$ python3 -q
>>> import numpy as np
>>> from numpy import linalg as LA
>>> np.set_printoptions(precision=2, suppress=True, linewidth=200)
>>> tidy = lambda a: np.round(a, 2) + 0
>>> W0 = np.load("w.npy")
>>> W0
array([[8, 0, 0, 2, 0],
       [0, 1, 3, 0, 6],
       [0, 0, 3, 0, 6],
       [8, 0, 0, 6, 0],
       [0, 4, 1, 0, 6]])
>>> f = np.array([2, 2])
>>> np.cross(W0[3, :3], W0[2, :3])
array([  0, -24,   0])
>>> np.array([np.convolve(row, f, "same") for row in W0])
array([[16, 16,  0,  4,  4],
       [ 0,  2,  8,  6, 12],
       [ 0,  0,  6,  6, 12],
       [16, 16,  0, 12, 12],
       [ 0,  8, 10,  2, 12]])
>>> np.correlate(W0[3], W0[2], "full")
array([48,  0, 24, 36,  0, 18,  0,  0,  0])
>>> U, sigma, Vh = LA.svd(W0, full_matrices=False)
>>> tidy(np.cumsum(sigma ** 2) / np.sum(sigma ** 2))
array([0.52, 0.94, 0.98, 1.  , 1.  ])
>>> tidy(sigma)
array([12.71, 11.52,  3.34,  2.52,  0.31])
>>> (sigma > 1e-8).sum()
np.int64(5)
>>> O, evecs = LA.qr(W0[:, :2])[0], LA.qr(W0[:, 2:])[0]
>>> sigma = LA.svd(O.T @ evecs, compute_uv=False)
>>> tidy(np.degrees(np.arccos(sigma.clip(0, 1))))
array([ 9.87, 26.57])
>>> tidy(sigma)
array([0.99, 0.89])
>>> A = np.load("a.npy")
>>> A
array([[-2,  0,  0],
       [ 0,  0,  0],
       [ 0,  0,  3]])
>>> f = np.array([1, 0, -3])
>>> np.polyval(f, A[1])
array([-3, -3, -3])
>>> np.correlate(A[1], A[2], "full")
array([0, 0, 0, 0, 0])
>>> np.cross(A[1, :3], A[2, :3])
array([0, 0, 0])
>>> LA.matrix_power(A - np.diag(np.diag(A)), 3)
array([[0, 0, 0],
       [0, 0, 0],
       [0, 0, 0]])
>>> evals, evecs = LA.eigh(A)
>>> evecs @ np.diag(evals) @ evecs.T
array([[-2.,  0.,  0.],
       [ 0.,  0.,  0.],
       [ 0.,  0.,  3.]])
>>> tidy(LA.eigvalsh(A + 4 * np.eye(3)))
array([2., 4., 7.])
>>> np.abs(evecs[:, -1])
array([0., 0., 1.])
>>> evecs.T @ A @ evecs
array([[-2.,  0.,  0.],
       [ 0.,  0.,  0.],
       [ 0.,  0.,  3.]])
>>> LA.matrix_rank(A, rtol=0.1)
np.int64(2)
>>> LA.cond(A) > 100
np.True_
>>> [round(float(x), 2) for x in LA.svd(A, compute_uv=False)[:3]]
[3.0, 2.0, 0.0]
>>> rng = np.random.default_rng(7341)
>>> lab = rng.permutation(3)
>>> lab
array([1, 2, 0])
>>> other = A[lab][:, lab]
>>> np.allclose(other, A)
False
>>> tidy(LA.det(other)), tidy(LA.det(A[lab]))
(np.float64(0.0), np.float64(0.0))
>>> other = np.array([[-2, -2, 1],
...     [1, 1, 0],
...     [-2, 1, 0],
...     [-1, 2, 2],
...     [2, 1, -1],
...     [-1, -1, -2]])
>>> cent = np.array([[1, -7, -5, -4, 8, -3, -5],
...     [0, -1, -6, 7, -5, -5, 3],
...     [-2, 6, -9, 2, 4, -3, -9]])
>>> arr = other @ cent
>>> arr
array([[ -4,  22,  13,  -4,  -2,  13,  -5],
       [  1,  -8, -11,   3,   3,  -8,  -2],
       [ -2,  13,   4,  15, -21,   1,  13],
       [ -5,  17, -25,  22, -10, -13,  -7],
       [  4, -21,  -7,  -3,   7,  -8,   2],
       [  3,  -4,  29,  -7, -11,  14,  20]])
>>> # rank 3
>>> tidy(LA.norm(arr, "nuc"))
np.float64(132.2)
>>> tidy(LA.norm(arr, axis=0))
array([ 8.43, 38.25, 42.67, 28.14, 26.91, 25.75, 25.51])
>>> tidy(LA.norm(arr[1], 1)), tidy(LA.norm(arr[1], np.inf))
(np.float64(36.0), np.float64(11.0))
>>> tidy(LA.norm(arr[1] - arr[5]))
np.float64(53.7)
